$ ipython --no-banner

In [1]: import numpy as np

In [2]: from numpy import linalg as LA

In [3]: np.set_printoptions(precision=3, suppress=True, linewidth=200)

In [4]: Z = np.sign(np.array([[3, 0, 1, 1], [3, 1, 2, 1], [1, 2, 2, 1], [1, 0, 2, 0]]))

In [5]: M2 = (np.tril(Z, -1) + np.eye(4)) @ (np.triu(Z, 1) + np.eye(4))

In [6]: vals = np.array([2, -1, -2, 2])

In [7]: data = np.rint(M2 * vals @ LA.inv(M2)) + 0

In [8]: print(data)
[[ -2.   8.  -8.   4.]
 [ -5.  12. -13.   8.]
 [ -9.  18. -19.  12.]
 [ -8.  16. -16.  10.]]

In [9]: blk = np.stack([data, -2 * data, data[::-1]])

In [10]: print((blk @ data.T).shape)
(3, 4, 4)

In [11]: print(blk.sum(axis=0))
[[-6.  8. -8.  6.]
 [-4.  6. -6.  4.]
 [ 4. -6.  6. -4.]
 [ 6. -8.  8. -6.]]

In [12]: print(LA.matrix_rank(blk.reshape(3, -1)))
2

In [13]: print(LA.det(blk))
[  8. 128.   8.]

In [14]: M2 = data / LA.norm(data, axis=1, keepdims=True)

In [15]: gram = M2 @ M2.T

In [16]: print(LA.norm(M2, axis=1))
[1. 1. 1. 1.]

In [17]: print(np.argwhere(np.triu(np.abs(gram) > 0.95, 1)))
[[0 1]
 [0 2]
 [0 3]
 [1 2]
 [1 3]
 [2 3]]

In [18]: print(gram)
[[1.    0.992 0.986 0.986]
 [0.992 1.    0.999 0.998]
 [0.986 0.999 1.    1.   ]
 [0.986 0.998 1.    1.   ]]

In [19]: print((np.abs(gram) > 0.9).astype(int))
[[1 1 1 1]
 [1 1 1 1]
 [1 1 1 1]
 [1 1 1 1]]

In [20]: def softmax(z):
    ...:     e = np.exp(z - z.max(axis=-1, keepdims=True))
    ...:     return e / e.sum(axis=-1, keepdims=True)
    ...: 

In [21]: print(np.round(softmax(data[1]), 3) + 0)
[0.    0.982 0.    0.018]

In [22]: S = data @ data.T / np.sqrt(4)

In [23]: print(np.round(softmax(S), 3) + 0)
[[0. 0. 1. 0.]
 [0. 0. 1. 0.]
 [0. 0. 1. 0.]
 [0. 0. 1. 0.]]

In [24]: print(softmax(S).round(6).argmax(axis=1))
[2 2 2 2]
